$ ipython --no-banner

In [1]: import numpy as np

In [2]: from numpy import linalg as LA

In [3]: np.set_printoptions(precision=2, suppress=True, linewidth=200)

In [4]: rnd = lambda a: np.round(a, 2) + 0

In [5]: F = np.load("layer14.npy")

In [6]: F
Out[6]: 
array([[ 3,  3,  3,  3],
       [ 3,  6,  6,  6],
       [ 3,  6,  9,  9],
       [ 3,  6,  9, 12]])

In [7]: L = LA.cholesky(F)

In [8]: LA.eigvalsh(F).min() > 0
Out[8]: np.True_

In [9]: hat = np.triu(np.array([[0, 0, 5, 5], [3, 4, 0, 4], [1, 3, 1, 5], [0, 1, 1, 0]]), 1) + np.eye(4)

In [10]: Y = hat @ F @ LA.inv(hat)

In [11]: Y
Out[11]: 
array([[ 33.,  63., -72.,  51.],
       [ 15.,  30., -33.,  24.],
       [ 18.,  36., -36.,  15.],
       [  3.,   6.,  -6.,   3.]])

In [12]: LA.matrix_rank(Y)
Out[12]: np.int64(4)

In [13]: np.trace(Y), np.trace(F)
Out[13]: (np.float64(30.0), np.int64(30))

In [14]: np.einsum("ii->", Y)
Out[14]: np.float64(30.0)

In [15]: rnd(LA.det(2 * Y)), rnd(LA.det(Y))
Out[15]: (np.float64(1296.0), np.float64(81.0))

In [16]: np.kron(np.eye(2, dtype=int), Y)
Out[16]: 
array([[ 33.,  63., -72.,  51.,   0.,   0.,  -0.,   0.],
       [ 15.,  30., -33.,  24.,   0.,   0.,  -0.,   0.],
       [ 18.,  36., -36.,  15.,   0.,   0.,  -0.,   0.],
       [  3.,   6.,  -6.,   3.,   0.,   0.,  -0.,   0.],
       [  0.,   0.,  -0.,   0.,  33.,  63., -72.,  51.],
       [  0.,   0.,  -0.,   0.,  15.,  30., -33.,  24.],
       [  0.,   0.,  -0.,   0.,  18.,  36., -36.,  15.],
       [  0.,   0.,  -0.,   0.,   3.,   6.,  -6.,   3.]])

In [17]: rnd(LA.eigvals(Y))
Out[17]: array([24.87,  3.  ,  1.28,  0.85])

In [18]: np.einsum("ij,ji->", Y, Y)
Out[18]: np.float64(630.0)

In [19]: rnd(LA.eigvals(Y).sum().real)
Out[19]: np.float64(30.0)

In [20]: ang = np.radians(60)

In [21]: R = np.eye(4)

In [22]: R[3, 3] = R[0, 0] = np.cos(ang)

In [23]: R[3, 0], R[0, 3] = -np.sin(ang), np.sin(ang)

In [24]: rnd(R)
Out[24]: 
array([[ 0.5 ,  0.  ,  0.  ,  0.87],
       [ 0.  ,  1.  ,  0.  ,  0.  ],
       [ 0.  ,  0.  ,  1.  ,  0.  ],
       [-0.87,  0.  ,  0.  ,  0.5 ]])

In [25]: Y = F @ R.T

In [26]: np.allclose(F @ F.T, Y @ Y.T)
Out[26]: True

In [27]: rnd(LA.det(R)), np.trace(R)
Out[27]: (np.float64(1.0), np.float64(3.0))

In [28]: rnd(Y)
Out[28]: 
array([[ 4.1 ,  3.  ,  3.  , -1.1 ],
       [ 6.7 ,  6.  ,  6.  ,  0.4 ],
       [ 9.29,  6.  ,  9.  ,  1.9 ],
       [11.89,  6.  ,  9.  ,  3.4 ]])

In [29]: mat = np.loadtxt("arr.csv", delimiter=",")

In [30]: mat
Out[30]: 
array([[ 0.,  0.,  0.,  0.,  0.],
       [-1.,  0.,  0.,  0.,  0.],
       [ 0.,  0.,  0.,  0.,  0.],
       [ 0., -1.,  1.,  2.,  0.]])

In [31]: # rows 0 and 2 are equal

In [32]: np.unique(mat.round(6), axis=0).shape
Out[32]: (3, 5)

In [33]: rk = LA.matrix_rank(mat)

In [34]: rk
Out[34]: np.int64(2)

In [35]: ns = LA.svd(mat)[2][rk:].T

In [36]: np.allclose(mat @ ns, 0)
Out[36]: True

In [37]: [int(LA.matrix_rank(np.delete(mat, i, axis=0))) for i in range(4)]
Out[37]: [2, 1, 2, 1]

In [38]: rnd(LA.norm(mat, 2) / LA.norm(mat))
Out[38]: np.float64(0.93)

In [39]: W1 = np.array([[-1, 2, -2], [0, 2, 1], [-2, 2, 1], [2, 0, -1], [2, -2, -1]])

In [40]: beta = np.array([-2, -1, -2])

In [41]: H = np.maximum(mat @ W1 + beta, 0)

In [42]: (H > 0).mean(axis=0)
Out[42]: array([0., 0., 0.])

In [43]: C = np.array([[3, 1, 1], [2, 2, 1], [1, 3, 1]])

In [44]: H @ C
Out[44]: 
array([[0., 0., 0.],
       [0., 0., 0.],
       [0., 0., 0.],
       [0., 0., 0.]])

In [45]: (H @ C).round(6).argmax(axis=1)
Out[45]: array([0, 0, 0, 0])

In [46]: vec = np.array([1, 2, 0, 2, 1])

In [47]: (mat @ vec).argmax()
Out[47]: np.int64(3)

In [48]: (mat * vec).sum(axis=1)
Out[48]: array([ 0., -1.,  0.,  2.])

In [49]: mat @ (2 * vec)
Out[49]: array([ 0., -2.,  0.,  4.])

In [50]: np.einsum("ij,j->i", mat, vec)
Out[50]: array([ 0., -1.,  0.,  2.])

In [51]: np.sign((mat @ vec).round(6))
Out[51]: array([ 0., -1.,  0.,  1.])

In [52]: M = np.load("dump.npy")

In [53]: M
Out[53]: 
array([[-15.49,  28.62, -33.01],
       [-15.54,  27.27, -32.41],
       [-14.16,  18.42,  -9.04],
       [ -7.12, -18.85, -31.32],
       [ -7.32, -17.91, -33.14],
       [ -9.3 , -17.14, -31.84],
       [-15.96,  29.38, -33.11],
       [-15.64,  28.85, -31.38],
       [-14.91,  27.27, -33.51],
       [-10.62, -15.69, -33.64],
       [ -9.07, -17.99, -32.77],
       [-15.75,  27.83, -31.08],
       [-16.98,  29.52, -32.31],
       [-15.02,  28.39, -31.72],
       [ -8.64, -17.61, -30.15],
       [-15.12,  21.27,  -7.76],
       [ -7.93, -17.92, -33.24],
       [-16.33,  27.58, -32.61],
       [ -7.42, -17.75, -30.82],
       [-15.14,  21.29,  -9.05],
       [ -8.76, -18.77, -33.05],
       [-13.7 ,  27.27, -33.34],
       [-13.15,  19.47,  -8.96],
       [-14.04,  21.41,  -9.52],
       [-14.27,  20.54,  -7.96],
       [ -6.72, -17.96, -31.81],
       [-15.34,  19.81,  -8.06],
       [ -8.75, -19.63, -29.82],
       [-14.1 ,  27.35, -32.19],
       [-15.03,  26.52, -32.43],
       [ -8.64, -19.62, -31.27]])

In [54]: G = np.cov(M, rowvar=False)

In [55]: rnd(G)
Out[55]: 
array([[ 11.92, -72.24, -10.31],
       [-72.24, 467.87,  60.34],
       [-10.31,  60.34, 101.08]])

In [56]: rnd(np.polyfit(M[:, 2], M[:, 1], 1))
Out[56]: array([ 0.6 , 24.45])

In [57]: rnd(np.corrcoef(M.T))
Out[57]: 
array([[ 1.  , -0.97, -0.3 ],
       [-0.97,  1.  ,  0.28],
       [-0.3 ,  0.28,  1.  ]])

In [58]: np.median(M, axis=0)
Out[58]: array([-14.1 ,  20.54, -31.81])

In [59]: Y = M / LA.norm(M, axis=1, keepdims=True)

In [60]: G = Y @ Y.T

In [61]: rnd(G[15])
Out[61]: 
array([ 0.87,  0.87,  1.  , -0.05, -0.01,  0.02,  0.88,  0.88,  0.86,  0.08,  0.01,  0.88,  0.89,  0.88, -0.01,  1.  ,  0.  ,  0.87, -0.03,  1.  , -0.01,  0.85,  1.  ,  1.  ,  1.  , -0.03,  1.  ,
       -0.05,  0.86,  0.86, -0.04])

In [62]: Y = np.array([[2, -1], [-2, 2]])

In [63]: E = np.kron(np.eye(2, dtype=int), Y)

In [64]: E
Out[64]: 
array([[ 2, -1,  0,  0],
       [-2,  2,  0,  0],
       [ 0,  0,  2, -1],
       [ 0,  0, -2,  2]])

In [65]: O, vecs = LA.qr(E[:, :1])[0], LA.qr(E[:, 1:])[0]

In [66]: sv = LA.svd(O.T @ vecs, compute_uv=False)

In [67]: rnd(sv)
Out[67]: array([0.95])

In [68]: u = np.array([2, 1, 0, 0])

In [69]: Y = E + np.outer(u, np.eye(4)[1])

In [70]: LA.matrix_rank(LA.inv(Y) - LA.inv(E), tol=1e-8)
Out[70]: np.int64(1)

In [71]: LA.matrix_rank(Y - E)
Out[71]: np.int64(1)

In [72]: Y = F[0, 0] * F[1:] - np.outer(F[1:, 0], F[0])

In [73]: Y
Out[73]: 
array([[ 0,  9,  9,  9],
       [ 0,  9, 18, 18],
       [ 0,  9, 18, 27]])

In [74]: F[:, 0] / F[0, 0]
Out[74]: array([1., 1., 1., 1.])

In [75]: np.flatnonzero(~Y.round(6).any(axis=1))
Out[75]: array([], dtype=int64)

In [76]: t3 = np.stack([E, -1 * E, E[::-1]])

In [77]: rnd(LA.det(t3))
Out[77]: array([4., 4., 4.])

In [78]: rnd(LA.norm(t3, axis=(1, 2)))
Out[78]: array([5.1, 5.1, 5.1])

In [79]: np.einsum("bij,cij->bc", t3, t3)
Out[79]: 
array([[ 26, -26,   0],
       [-26,  26,   0],
       [  0,   0,  26]])

In [80]: (t3 @ E.T).shape
Out[80]: (3, 4, 4)

In [81]: LA.matrix_rank(t3)
Out[81]: array([4, 4, 4])

In [82]: t3.shape
Out[82]: (3, 4, 4)
